$ ipython --no-banner

In [1]: import numpy as np

In [2]: import numpy.linalg as la

In [3]: np.set_printoptions(suppress=True, linewidth=140)

In [4]: m1 = np.load("data.npy")

In [5]: m1
Out[5]: 
array([[-4,  0, -1,  3,  2, -2, -3],
       [ 1,  3,  5,  4,  4, -1,  0],
       [ 5,  0,  5,  5,  1, -5,  2],
       [-3,  0, -4, -2, -2, -5,  4],
       [ 4,  1,  5,  0,  3, -1,  5],
       [-5, -1,  3,  5,  4,  5,  3],
       [ 3, -4, -4, -3,  1,  3,  5]])

In [6]: rng = np.random.default_rng(453)

In [7]: labels = rng.permutation(7)

In [8]: labels
Out[8]: array([1, 2, 4, 5, 3, 6, 0])

In [9]: Y = m1[labels][:, labels]

In [10]: np.round(np.sort(np.abs(la.eigvals(Y))), 2)
Out[10]: array([2.72, 2.72, 5.91, 5.91, 8.89, 8.89, 9.91])

In [11]: np.trace(Y)
Out[11]: np.int64(15)

In [12]: np.allclose(Y, m1)
Out[12]: False

In [13]: round(float(la.det(Y)), 2), np.round(la.det(m1[labels]), 2)
Out[13]: (201903.0, np.float64(201903.0))

In [14]: Y
Out[14]: 
array([[ 3,  5,  4, -1,  4,  0,  1],
       [ 0,  5,  1, -5,  5,  2,  5],
       [ 1,  5,  3, -1,  0,  5,  4],
       [-1,  3,  4,  5,  5,  3, -5],
       [ 0, -4, -2, -5, -2,  4, -3],
       [-4, -4,  1,  3, -3,  5,  3],
       [ 0, -1,  2, -2,  3, -3, -4]])

In [15]: np.diag(Y)
Out[15]: array([ 3,  5,  3,  5, -2,  5, -4])

In [16]: f, r1 = m1[5], m1[3]

In [17]: f @ f
Out[17]: np.int64(110)

In [18]: f @ r1
Out[18]: np.int64(-28)

In [19]: pr = (f @ r1) / (f @ f) * f

In [20]: np.round(la.norm(f + r1) ** 2 + la.norm(f - r1) ** 2, 2)
Out[20]: np.float64(368.0)

In [21]: round((r1 - pr) @ f, 2)
Out[21]: np.float64(-0.0)

In [22]: np.round(r1 - pr, 2)
Out[22]: array([-4.27, -0.25, -3.24, -0.73, -0.98, -3.73,  4.76])

In [23]: f = np.array([0, 2, 3, 1, 0, 2, 0])

In [24]: Y = m1 + np.outer(f, np.eye(7)[6])

In [25]: la.matrix_rank(Y - m1)
Out[25]: np.int64(1)

In [26]: U, sv, vt = la.svd(m1, full_matrices=False)

In [27]: np.round(U.T @ U, 2) + 0
Out[27]: 
array([[1., 0., 0., 0., 0., 0., 0.],
       [0., 1., 0., 0., 0., 0., 0.],
       [0., 0., 1., 0., 0., 0., 0.],
       [0., 0., 0., 1., 0., 0., 0.],
       [0., 0., 0., 0., 1., 0., 0.],
       [0., 0., 0., 0., 0., 1., 0.],
       [0., 0., 0., 0., 0., 0., 1.]])

In [28]: np.round(U.T @ m1 @ vt.T, 2) + 0
Out[28]: 
array([[15.07,  0.  ,  0.  ,  0.  ,  0.  ,  0.  ,  0.  ],
       [ 0.  , 11.64,  0.  ,  0.  ,  0.  ,  0.  ,  0.  ],
       [ 0.  ,  0.  , 10.43,  0.  ,  0.  ,  0.  ,  0.  ],
       [ 0.  ,  0.  ,  0.  ,  7.8 ,  0.  ,  0.  ,  0.  ],
       [ 0.  ,  0.  ,  0.  ,  0.  ,  4.44,  0.  ,  0.  ],
       [ 0.  ,  0.  ,  0.  ,  0.  ,  0.  ,  3.04,  0.  ],
       [ 0.  ,  0.  ,  0.  ,  0.  ,  0.  ,  0.  ,  1.05]])

In [29]: np.abs(U[:, 0]).round(6).argmax()
Out[29]: np.int64(2)

In [30]: np.round(np.abs(vt[0]), 2)
Out[30]: array([0.22, 0.18, 0.7 , 0.52, 0.37, 0.1 , 0.11])

In [31]: (sv > 1e-8).sum()
Out[31]: np.int64(7)

In [32]: np.allclose(U * sv @ vt, m1)
Out[32]: True
